$ python -q
>>> import numpy as np
>>> np.set_printoptions(precision=3, suppress=True, linewidth=160)
>>> J = np.loadtxt("sample2.csv", delimiter=",")
>>> print(J)
[[0. 1. 3. 3.]
 [1. 0. 4. 2.]
 [3. 4. 0. 3.]
 [3. 2. 3. 6.]]
>>> # symmetric
>>> Y = np.linalg.invert(J)
Traceback (most recent call last):
  File "<python-input-5>", line 1, in <module>
    Y = np.linalg.invert(J)
        ^^^^^^^^^^^^^^^^
AttributeError: module 'numpy.linalg' has no attribute 'invert'
>>> Y = np.linalg.inv(J)
>>> print(round(np.linalg.det(J) * np.linalg.det(Y), 3))
1.0
>>> print(np.round(np.linalg.inv(Y), 3) + 0)
[[0. 1. 3. 3.]
 [1. 0. 4. 2.]
 [3. 4. 0. 3.]
 [3. 2. 3. 6.]]
>>> print(np.round(np.linalg.slogdet(J)[0], 3))
1.0
>>> print(Y.round(3) + 0)
[[-0.593  0.333  0.074  0.148]
 [ 0.333  0.     0.333 -0.333]
 [ 0.074  0.333  0.074 -0.185]
 [ 0.148 -0.333 -0.185  0.296]]
>>> print((np.abs(Y) > 1e-9).astype(int))
[[1 1 1 1]
 [1 0 1 1]
 [1 1 1 1]
 [1 1 1 1]]
>>> x = np.array([0, 1, 1, 0])
>>> target = J @ x
>>> coef, lr = np.zeros(4), 1 / np.linalg.norm(J, 2) ** 2
>>> for i in range(6):
...     coef -= lr * J.T @ (J @ coef - target)
...     if i % 2 == 0: print(i, round(np.linalg.norm(J @ coef - target), 3))
... 
0 1.674
2 1.554
4 1.471
>>> print(round(float(np.linalg.cond(J)), 3))
8.463
>>> print(coef)
[0.241 0.293 0.509 0.523]
>>> x = np.array([6, 9, -9, 7])
>>> target = J @ x
>>> print(target)
[  3. -16.  75.  51.]
>>> print(np.linalg.solve(J, target + J[:, 2]))
[ 6.  9. -8.  7.]
>>> Y = np.array([[-1, 0, -2, 2],
...     [2, 0, 0, -2],
...     [-2, 1, -2, -2],
...     [0, -2, 1, -2],
...     [-2, 1, 2, 2]])
>>> C = np.array([[4, 5, 0, 1, 2, 2, 3, 2, 4, 4],
...     [4, 1, 5, 4, 4, 1, 4, 4, 2, 2],
...     [4, 4, 1, 4, 0, 3, 3, 2, 1, 3],
...     [1, 2, 1, 1, 4, 4, 0, 1, 2, 4]])
>>> rng = np.random.default_rng(55)
>>> mat = Y @ C + 0.1 * rng.normal(size=(5, 10))
>>> print(mat)
[[ -9.916  -9.298  -0.031  -6.855   5.876   0.005  -8.85   -4.117  -1.919  -1.81 ]
 [  6.045   6.163  -2.014  -0.042  -3.953  -4.144   6.111   2.004   3.871   0.113]
 [-13.932 -21.033   0.937  -7.962  -8.158 -17.116  -7.871  -5.964 -11.873 -19.976]
 [ -5.826  -2.099 -10.872  -5.896 -15.873  -6.827  -5.023  -7.983  -6.784  -8.856]
 [  6.115   2.873   9.209  12.066   8.108  10.841   4.047   5.78    0.093   8.016]]
>>> print([round(float(x), 3) for x in np.linalg.svd(mat, compute_uv=False)[:3]])
[51.546, 23.515, 14.267]
>>> print(round(float(np.linalg.norm(mat, 2) / np.linalg.norm(mat)), 3))
0.87
>>> t3 = np.stack([mat, 2 * mat, mat[::-1]])
>>> print(np.linalg.matrix_rank(t3.reshape(3, -1)))
2
>>> print(np.linalg.matrix_rank(t3))
[5 5 5]
>>> print(np.einsum("bij,cij->bc", t3, t3))
[[ 3510.643  7021.286  1286.036]
 [ 7021.286 14042.572  2572.072]
 [ 1286.036  2572.072  3510.643]]
>>> print(t3.shape)
(3, 5, 10)
>>> left, s, VT = np.linalg.svd(mat, full_matrices=False)
>>> print(np.round(left.T @ mat @ VT.T, 3) + 0)
[[51.546  0.     0.     0.     0.   ]
 [ 0.    23.515  0.     0.     0.   ]
 [ 0.     0.    14.267  0.     0.   ]
 [ 0.     0.     0.     9.848  0.   ]
 [ 0.     0.     0.     0.     0.371]]
>>> print(np.abs(left[:, 0]).round(6).argmax())
2
>>> print(np.abs(VT[0]))
[0.36  0.407 0.144 0.292 0.283 0.39  0.241 0.222 0.25  0.443]
>>> print(s / s[0])
[1.    0.456 0.277 0.191 0.007]
>>> print(left.shape, s.shape, VT.shape)
(5, 5) (5,) (5, 10)
>>> print(np.round(VT @ VT.T, 3) + 0)
[[1. 0. 0. 0. 0.]
 [0. 1. 0. 0. 0.]
 [0. 0. 1. 0. 0.]
 [0. 0. 0. 1. 0.]
 [0. 0. 0. 0. 1.]]
>>> print(s)
[51.546 23.515 14.267  9.848  0.371]
>>> left, s, VT = np.linalg.svd(mat)
>>> print(s)
[51.546 23.515 14.267  9.848  0.371]
>>> print(np.argmax(s[:-1] / (s[1:] + 1e-6)) + 1)
4
>>> Y = left[:, :4] @ np.diag(s[:4]) @ VT[:4]
>>> print(np.linalg.matrix_rank(Y))
4
>>> print(np.round(np.linalg.norm(mat - Y, 2), 3), round(s[4], 3))
0.371 0.371
>>> print(np.round(np.abs(mat - Y).max(), 3))
0.159
>>> feats = np.load("data.npy")
>>> print(feats)
[[0 7 9]
 [0 0 8]
 [0 0 0]]
>>> rk = np.linalg.matrix_rank(feats)
>>> print(rk)
2
>>> ns = np.linalg.svd(feats)[2][rk:].T
>>> print(feats @ ns)
[[0.]
 [0.]
 [0.]]
>>> print(ns @ ns.T)
[[1. 0. 0.]
 [0. 0. 0.]
 [0. 0. 0.]]
>>> print(np.round(np.linalg.det(feats.T), 3))
0.0
>>> print(np.poly(feats))
[1. 0. 0. 0.]
>>> print(np.linalg.eigvals(feats))
[0. 0. 0.]
>>> print(np.round(np.linalg.det(2 * feats), 3), round(float(np.linalg.det(feats)), 3))
0.0 0.0
>>> print(np.kron(np.eye(2, dtype=int), feats))
[[0 7 9 0 0 0]
 [0 0 8 0 0 0]
 [0 0 0 0 0 0]
 [0 0 0 0 7 9]
 [0 0 0 0 0 8]
 [0 0 0 0 0 0]]
>>> print(round(np.linalg.eigvals(feats).sum().real, 3))
0.0
>>> K = np.load("dump.npy")
>>> print(K)
[[ 2  3  2  2  0 -7  6 -7  6]
 [ 6 -1 -8 -2  6  8  9  7 -2]
 [ 9  2  1 -4 -3 -9  5 -5 -4]
 [-1 -8  2  9 -3  2 -9 -2 -3]
 [-2 -8  9  3 -1 -6  3  3 -9]
 [ 9  2  1 -4 -3 -9  5 -5 -4]
 [ 1 -5  1 -2 -1 -4 -8 -5 -9]]
>>> print(round(float(np.linalg.eigvalsh(J).min()), 3))
-4.553
>>> x = np.array([3, 0, -2, 3, -2, -3, 0, -1, 1])
>>> print(np.sign((K @ x).round(6)))
[ 1 -1  1  1 -1  1  1]
>>> print(K @ x)
[ 42 -17  47  19  -7  47   5]
>>> print(K * x)
[[  6   0  -4   6   0  21   0   7   6]
 [ 18   0  16  -6 -12 -24   0  -7  -2]
 [ 27   0  -2 -12   6  27   0   5  -4]
 [ -3   0  -4  27   6  -6   0   2  -3]
 [ -6   0 -18   9   2  18   0  -3  -9]
 [ 27   0  -2 -12   6  27   0   5  -4]
 [  3   0  -2  -6   2  12   0   5  -9]]
>>> print(np.einsum("ij,j->i", K, x))
[ 42 -17  47  19  -7  47   5]
>>> print((K @ x).argmax())
2
>>> print(K @ np.eye(9)[3])
[ 2. -2. -4.  9.  3. -4. -2.]
>>> print(np.linalg.norm(K @ x) <= np.linalg.norm(K, 2) * np.linalg.norm(x) + 1e-9)
True
>>> left, s, VT = np.linalg.svd(K)
>>> vecs = VT[:(s > 1e-8).sum()]
>>> x = K[3] + 4 * K[4] + rng.integers(2) * np.eye(9)[5]
>>> print(x)
[ -9. -40.  38.  21.  -7. -22.   3.  10. -39.]
>>> print(np.linalg.matrix_rank(np.vstack([K, x])))
6
>>> print(np.diag(vecs.T @ vecs))
[0.758 0.529 0.512 0.73  0.632 0.572 0.836 0.736 0.694]
>>> r0, v = K[4], K[2]
>>> print(r0 @ v)
56
>>> print(r0 @ r0)
294
>>> p = (r0 @ v) / (r0 @ r0) * r0
>>> print(np.linalg.matrix_rank(np.outer(r0, v)))
1
>>> print(v - p)
[ 9.381  3.524 -0.714 -4.571 -2.81  -7.857  4.429 -5.571 -2.286]
>>> print(round(float((v - p) @ r0), 3))
0.0
>>> left, s, VT = np.linalg.svd(K, full_matrices=False)
>>> print(np.round(VT @ VT.T, 3) + 0)
[[1. 0. 0. 0. 0. 0. 0.]
 [0. 1. 0. 0. 0. 0. 0.]
 [0. 0. 1. 0. 0. 0. 0.]
 [0. 0. 0. 1. 0. 0. 0.]
 [0. 0. 0. 0. 1. 0. 0.]
 [0. 0. 0. 0. 0. 1. 0.]
 [0. 0. 0. 0. 0. 0. 1.]]
>>> print(left.shape, s.shape, VT.shape)
(7, 7) (7,) (7, 9)
>>> print(np.round(left.T @ left, 3) + 0)
[[1. 0. 0. 0. 0. 0. 0.]
 [0. 1. 0. 0. 0. 0. 0.]
 [0. 0. 1. 0. 0. 0. 0.]
 [0. 0. 0. 1. 0. 0. 0.]
 [0. 0. 0. 0. 1. 0. 0.]
 [0. 0. 0. 0. 0. 1. 0.]
 [0. 0. 0. 0. 0. 0. 1.]]
>>> print(np.round(left.T @ K @ VT.T, 3) + 0)
[[25.707  0.     0.     0.     0.     0.     0.   ]
 [ 0.    24.5    0.     0.     0.     0.     0.   ]
 [ 0.     0.    17.01   0.     0.     0.     0.   ]
 [ 0.     0.     0.    12.874  0.     0.     0.   ]
 [ 0.     0.     0.     0.     8.924  0.     0.   ]
 [ 0.     0.     0.     0.     0.     4.382  0.   ]
 [ 0.     0.     0.     0.     0.     0.     0.   ]]
>>> print(s.round(3) + 0)
[25.707 24.5   17.01  12.874  8.924  4.382  0.   ]
